% ipython --no-banner

In [1]: import numpy as np

In [2]: np.set_printoptions(precision=1, suppress=True, linewidth=200, sign=" ")

In [3]: def rd(a):
   ...:     return np.round(a, 1) + 0
   ...: 

In [4]: feats = np.loadtxt("layer2.csv", delimiter=",")

In [5]: print(feats)
[[ 2.  0.  0.  0.  0.  0.  0.  0.  0.  0.]
 [ 1.  1.  0.  0.  0.  0.  0.  0.  0.  0.]
 [ 2.  1.  1.  0.  0.  0.  0.  0.  0.  0.]
 [ 2.  1.  3.  3.  0.  0.  0.  0.  0.  0.]
 [ 3.  1.  2.  1.  1.  0.  0.  0.  0.  0.]
 [ 1.  3.  1.  1.  1.  0.  0.  0.  0.  0.]
 [ 3.  1.  3.  3.  2.  1.  2.  0.  0.  0.]
 [ 2.  0.  3.  0.  3.  1.  3.  0.  0.  0.]
 [ 2.  3.  0.  1.  2.  1.  3.  2.  2.  0.]
 [ 1.  0.  2.  1.  1.  3.  3.  3.  3.  0.]]

In [6]: # column 8 repeats column 7

In [7]: print(rd(feats @ np.linalg.pinv(feats) @ feats))
[[ 2.  0.  0.  0.  0.  0.  0.  0.  0.  0.]
 [ 1.  1.  0.  0.  0.  0.  0.  0.  0.  0.]
 [ 2.  1.  1.  0.  0.  0.  0.  0.  0.  0.]
 [ 2.  1.  3.  3.  0.  0.  0.  0.  0.  0.]
 [ 3.  1.  2.  1.  1.  0.  0.  0.  0.  0.]
 [ 1.  3.  1.  1.  1.  0.  0.  0.  0.  0.]
 [ 3.  1.  3.  3.  2.  1.  2.  0.  0.  0.]
 [ 2.  0.  3.  0.  3.  1.  3.  0.  0.  0.]
 [ 2.  3.  0.  1.  2.  1.  3.  2.  2.  0.]
 [ 1.  0.  2.  1.  1.  3.  3.  3.  3.  0.]]

In [8]: try:
   ...:     np.linalg.inv(feats)
   ...: except np.linalg.LinAlgError as e:
   ...:     print(e)
   ...: 
Singular matrix

In [9]: print(np.abs(np.diag(np.linalg.qr(feats)[1])) > 1e-9)
[ True  True  True  True  True  True  True  True False False]

In [10]: rng = np.random.default_rng(4)

In [11]: z = rng.permutation(10)

In [12]: print(z)
[ 1  0  7  2  9  8  6  4  3  5]

In [13]: B = feats[z][:, z]

In [14]: print(np.trace(B))
12.0

In [15]: print(B)
[[ 1.  1.  0.  0.  0.  0.  0.  0.  0.  0.]
 [ 0.  2.  0.  0.  0.  0.  0.  0.  0.  0.]
 [ 0.  2.  0.  3.  0.  0.  3.  3.  0.  1.]
 [ 1.  2.  0.  1.  0.  0.  0.  0.  0.  0.]
 [ 0.  1.  3.  2.  0.  3.  3.  1.  1.  3.]
 [ 3.  2.  2.  0.  0.  2.  3.  2.  1.  1.]
 [ 1.  3.  0.  3.  0.  0.  2.  2.  3.  1.]
 [ 1.  3.  0.  2.  0.  0.  0.  1.  1.  0.]
 [ 1.  2.  0.  3.  0.  0.  0.  0.  3.  0.]
 [ 3.  1.  0.  1.  0.  0.  0.  1.  1.  0.]]

In [16]: print(rd(np.sort(np.abs(np.linalg.eigvals(B)))))
[ 0.  0.  0.  1.  1.  1.  2.  2.  2.  3.]

In [17]: rank = np.linalg.matrix_rank(B)

In [18]: print(rank)
8

In [19]: N = np.linalg.svd(B)[2][rank:].T

In [20]: print(rd(N @ N.T))
[[ 0.   0.   0.   0.   0.   0.   0.   0.   0.   0. ]
 [ 0.   0.   0.   0.   0.   0.   0.   0.   0.   0. ]
 [ 0.   0.   0.5  0.   0.  -0.5  0.   0.   0.   0. ]
 [ 0.   0.   0.   0.   0.   0.   0.   0.   0.   0. ]
 [ 0.   0.   0.   0.   1.   0.   0.   0.   0.   0. ]
 [ 0.   0.  -0.5  0.   0.   0.5  0.   0.   0.   0. ]
 [ 0.   0.   0.   0.   0.   0.   0.   0.   0.   0. ]
 [ 0.   0.   0.   0.   0.   0.   0.   0.   0.   0. ]
 [ 0.   0.   0.   0.   0.   0.   0.   0.   0.   0. ]
 [ 0.   0.   0.   0.   0.   0.   0.   0.   0.   0. ]]

In [21]: print(N.shape)
(10, 2)

In [22]: print([int(np.linalg.matrix_rank(B[:, :j + 1])) for j in range(10)])
[1, 2, 3, 4, 4, 4, 5, 6, 7, 8]

In [23]: print(np.allclose(B @ N, 0))
True

In [24]: print(rd(B @ N))
[[ 0.  0.]
 [ 0.  0.]
 [ 0.  0.]
 [ 0.  0.]
 [ 0.  0.]
 [ 0.  0.]
 [ 0.  0.]
 [ 0.  0.]
 [ 0.  0.]
 [ 0.  0.]]

In [25]: print(np.allclose(feats @ feats.T, feats.T @ feats))
False

In [26]: print(rd(np.linalg.det(feats)))
0.0

In [27]: print((feats - feats.T) / 2)
[[ 0.  -0.5 -1.  -1.  -1.5 -0.5 -1.5 -1.  -1.  -0.5]
 [ 0.5  0.  -0.5 -0.5 -0.5 -1.5 -0.5  0.  -1.5  0. ]
 [ 1.   0.5  0.  -1.5 -1.  -0.5 -1.5 -1.5  0.  -1. ]
 [ 1.   0.5  1.5  0.  -0.5 -0.5 -1.5  0.  -0.5 -0.5]
 [ 1.5  0.5  1.   0.5  0.  -0.5 -1.  -1.5 -1.  -0.5]
 [ 0.5  1.5  0.5  0.5  0.5  0.  -0.5 -0.5 -0.5 -1.5]
 [ 1.5  0.5  1.5  1.5  1.   0.5  0.  -1.5 -1.5 -1.5]
 [ 1.   0.   1.5  0.   1.5  0.5  1.5  0.  -1.  -1.5]
 [ 1.   1.5  0.   0.5  1.   0.5  1.5  1.   0.  -1.5]
 [ 0.5  0.   1.   0.5  0.5  1.5  1.5  1.5  1.5  0. ]]

In [28]: print((feats + feats.T) / 2)
[[ 2.   0.5  1.   1.   1.5  0.5  1.5  1.   1.   0.5]
 [ 0.5  1.   0.5  0.5  0.5  1.5  0.5  0.   1.5  0. ]
 [ 1.   0.5  1.   1.5  1.   0.5  1.5  1.5  0.   1. ]
 [ 1.   0.5  1.5  3.   0.5  0.5  1.5  0.   0.5  0.5]
 [ 1.5  0.5  1.   0.5  1.   0.5  1.   1.5  1.   0.5]
 [ 0.5  1.5  0.5  0.5  0.5  0.   0.5  0.5  0.5  1.5]
 [ 1.5  0.5  1.5  1.5  1.   0.5  2.   1.5  1.5  1.5]
 [ 1.   0.   1.5  0.   1.5  0.5  1.5  0.   1.   1.5]
 [ 1.   1.5  0.   0.5  1.   0.5  1.5  1.   2.   1.5]
 [ 0.5  0.   1.   0.5  0.5  1.5  1.5  1.5  1.5  0. ]]

In [29]: print(rd(np.abs(np.linalg.eigvals(feats)).max()))
3.0

In [30]: K = np.load("arr.npy")

In [31]: print(K)
[[ 2 -3  2  0 -2  2]
 [-3 -4 -5  2 -4 -4]
 [ 2 -5  0  0  6 -1]
 [ 0  2  0  2  3 -5]
 [-2 -4  6  3  0 -5]
 [ 2 -4 -1 -5 -5  0]]

In [32]: # equal to its transpose

In [33]: evals, evecs = np.linalg.eigh(K)

In [34]: x0 = np.array([2, 1, 3, 1, 0, 3])

In [35]: print(rd(np.linalg.eigvalsh(K[1:, 1:])))
[-10.3  -6.7  -3.2   7.2  11. ]

In [36]: print((np.sign(evecs[:, -1].round(6)) == np.sign(evecs[0, -1].round(6))).astype(int))
[ 1  1  0  0  0  1]

In [37]: print(rd(np.sort(np.abs(np.linalg.eigvals(K)))))
[  1.8   4.    7.    8.6  10.6  11.2]

In [38]: q, _ = np.linalg.qr(np.array([[0.5, -0.5, -0.3],
    ...:     [-0.9, 0.0, 0.1],
    ...:     [0.9, -0.8, -0.2],
    ...:     [0.4, 0.9, 0.7],
    ...:     [1.7, -0.3, 0.9],
    ...:     [0.5, 0.1, -1.3],
    ...:     [-0.1, -0.1, -1.8],
    ...:     [-0.2, -1.2, -1.5],
    ...:     [-0.8, -0.4, 1.8],
    ...:     [-1.2, 0.3, 1.2],
    ...:     [-0.7, 1.1, 2.4],
    ...:     [1.4, -0.4, -1.7],
    ...:     [1.3, 0.4, 0.9],
    ...:     [0.0, -1.2, -0.5]]))

In [39]: M = q @ q.T

In [40]: print(rd(M))
[[ 0.1  0.   0.1  0.   0.1  0.   0.   0.1  0.   0.  -0.1  0.1  0.   0.1]
 [ 0.   0.1 -0.1 -0.1 -0.1  0.   0.   0.   0.1  0.1  0.  -0.1 -0.1  0. ]
 [ 0.1 -0.1  0.2 -0.1  0.2  0.  -0.1  0.1  0.1 -0.1 -0.1  0.1  0.1  0.2]
 [ 0.  -0.1 -0.1  0.2  0.   0.   0.  -0.2 -0.1  0.   0.1  0.   0.1 -0.2]
 [ 0.1 -0.1  0.2  0.   0.4 -0.1 -0.2 -0.1  0.1 -0.1  0.   0.1  0.3  0.1]
 [ 0.   0.   0.   0.  -0.1  0.1  0.1  0.  -0.2 -0.1 -0.1  0.1  0.  -0.1]
 [ 0.   0.  -0.1  0.  -0.2  0.1  0.2  0.1 -0.2 -0.1 -0.1  0.1 -0.1  0. ]
 [ 0.1  0.   0.1 -0.2 -0.1  0.   0.1  0.3  0.1  0.  -0.2  0.  -0.2  0.2]
 [ 0.   0.1  0.1 -0.1  0.1 -0.2 -0.2  0.1  0.3  0.1  0.1 -0.2  0.   0.2]
 [ 0.   0.1 -0.1  0.  -0.1 -0.1 -0.1  0.   0.1  0.2  0.1 -0.2 -0.1  0. ]
 [-0.1  0.  -0.1  0.1  0.  -0.1 -0.1 -0.2  0.1  0.1  0.3 -0.2  0.1 -0.1]
 [ 0.1 -0.1  0.1  0.   0.1  0.1  0.1  0.  -0.2 -0.2 -0.2  0.2  0.1  0. ]
 [ 0.  -0.1  0.1  0.1  0.3  0.  -0.1 -0.2  0.  -0.1  0.1  0.1  0.3 -0.1]
 [ 0.1  0.   0.2 -0.2  0.1 -0.1  0.   0.2  0.2  0.  -0.1  0.  -0.1  0.3]]

In [41]: # equal to its transpose

In [42]: print(np.linalg.matrix_rank(feats, rtol=0.1))
6

In [43]: print(rd(np.linalg.norm(feats, 2) / np.linalg.norm(feats)))
0.8

In [44]: print([round(float(x), 1) for x in np.linalg.svd(feats, compute_uv=False)[:3]])
[11.7, 6.0, 4.2]

In [45]: print(np.argsort(-np.linalg.norm(feats, axis=0).round(6), kind="stable")[:3])
[ 0  2  6]

In [46]: x0 = np.array([1, 1, 1, 2, 1, 2, 2, 2, 0, 2, 2, 1, 1, 2])

In [47]: print(np.trace(M))
3.0

In [48]: print(rd(M @ x0))
[ 0.2 -0.2  0.4 -0.1  0.4  0.   0.   0.2  0.  -0.3 -0.3  0.3  0.1  0.3]

In [49]: rank = np.linalg.matrix_rank(M)

In [50]: print(rank)
3

In [51]: N = np.linalg.svd(M)[2][rank:].T

In [52]: print(N.shape)
(14, 11)

In [53]: print(np.allclose(M @ N, 0))
True

In [54]: sv = 20 * 0.7 ** np.arange(7)

In [55]: E = rng.normal(size=(45, 7)) * rng.permutation(sv)

In [56]: print(rd(E))
[[-15.8   1.7   0.8  31.5   4.4   2.5  -3.5]
 [ 22.1 -13.1   3.7  -6.6 -12.3  -3.2  -1.6]
 [  3.7  -0.8   5.  -36.6   0.   -4.3   1.8]
 [-20.8  -2.4   0.7 -29.7  13.8   0.9   2.4]
 [  9.4  -6.7  -2.7  -4.1  10.5   4.1  -1.7]
 [ -6.   -5.5  -2.   -4.8  -1.8   9.9  -1.2]
 [ -2.8   3.1  -3.2  -7.4   0.2   3.7  -3.1]
 [ 13.4  -2.4   0.6  16.9   9.3   5.1   0.4]
 [ -0.2   2.2  -3.3  24.3 -10.9  -6.1   4.8]
 [ -1.3  -8.1   6.2  -6.6  14.9  -4.   -0.6]
 [-16.5 -13.1  -3.3  -1.6  11.2  11.7  -2.4]
 [  9.9  -4.1  -0.5 -29.6 -20.7  -3.7  -2.8]
 [  0.   -4.8   4.2   3.1   2.3   5.5   1.2]
 [ -0.4  -0.6  -0.4  21.5  11.    1.8   1.9]
 [ -5.3   3.5  -4.7  26.9   1.3   0.9   1.4]
 [ -0.1  -1.7   4.    2.3 -12.8   2.1  -4. ]
 [ 16.2  -1.2   0.2  45.2  30.1   0.6   1.5]
 [ 10.7  11.5  -0.4   2.7  17.1   1.3   1.8]
 [  6.   -7.8  -2.9 -52.8  -3.6   6.4  -2.6]
 [ 12.1   6.9  -0.2  -0.2   1.2  -4.1  -0.7]
 [ -0.5   4.2   2.7 -14.9  11.6  -3.7  -0.4]
 [  3.6  -0.2  -0.4   5.4  -7.7  -3.1  -0.5]
 [  9.4  -0.7   6.4   4.3 -41.6  -2.1   3.9]
 [  0.1  -3.   -2.9  26.5  14.    3.2   1. ]
 [ 14.1   5.6  -4.1  15.4   2.4  -0.5   1.8]
 [  0.3 -20.1   5.2  20.8  -1.7  -1.8   0.5]
 [-12.6   2.1  -0.8  -7.1 -12.9  -3.3   2.6]
 [ 13.1   3.4  -0.2 -17.6  10.    7.7  -3.8]
 [ 11.5 -14.9  -1.1   7.7 -19.1  -7.3   0.4]
 [  8.6  -3.3   4.5 -15.6  24.6   0.6   0.6]
 [  6.    2.2   6.2  44.1   7.6  -0.8  -2.8]
 [ -7.4   0.1  -0.3  -0.9   0.1   2.4  -3.2]
 [-10.    7.7   2.8 -10.7  18.1  -3.2  -0.6]
 [-17.9   5.8   0.   21.4   9.9   0.5   0.4]
 [ 11.8  -1.1  -0.5   1.6  11.5   4.5   4.6]
 [ -0.6   8.8  -2.1  12.7   2.2   8.5   1.5]
 [ -4.    4.3   1.3  -5.4  -3.5  -4.3   6.6]
 [  1.8   7.   -3.8 -20.7  -1.5  -0.5   2. ]
 [ -9.3   4.    5.3 -17.3  13.4  -4.4   0.9]
 [  4.1  12.3  -2.2   4.4  15.3  -5.4   0.1]
 [ -8.   -4.5   2.5  15.   36.8   6.9   3.2]
 [ -1.1  -1.7   0.6 -44.5  23.9  -3.   -2.4]
 [ -4.1   6.3   4.3  -6.8   6.6  -0.1  -2.3]
 [  2.    0.4  -5.1  22.6 -21.6   1.3  -2.4]
 [ -7.7  -4.6   2.5 -24.6  -2.3   7.6  -1.6]]

In [57]: D = np.linalg.norm(E[:, None] - E[None], axis=-1)

In [58]: print(rd(D[:5, :5]))
[[  0.   58.5  71.7  62.5  45. ]
 [ 58.5   0.   39.4  56.6  28.7]
 [ 71.7  39.4   0.   29.8  37.1]
 [ 62.5  56.6  29.8   0.   40.4]
 [ 45.   28.7  37.1  40.4   0. ]]

In [59]: print(np.flatnonzero(D[10] < D.mean() / 2))
[ 10]

In [60]: print(D[10].round(6).argsort(kind="stable")[:4])
[ 10   5  31  12]

In [61]: print((D + 1e9 * np.eye(45)).round(6).argmin(axis=1))
[ 33  28  37  38  34  31  31  24  43  20   5   2  31  23  13  21  30  39   2  21  38  15  28  13   7  13  36   4   1   9  23   6  38   0   4  13  26   6  32  17  23   2   6   8  37]
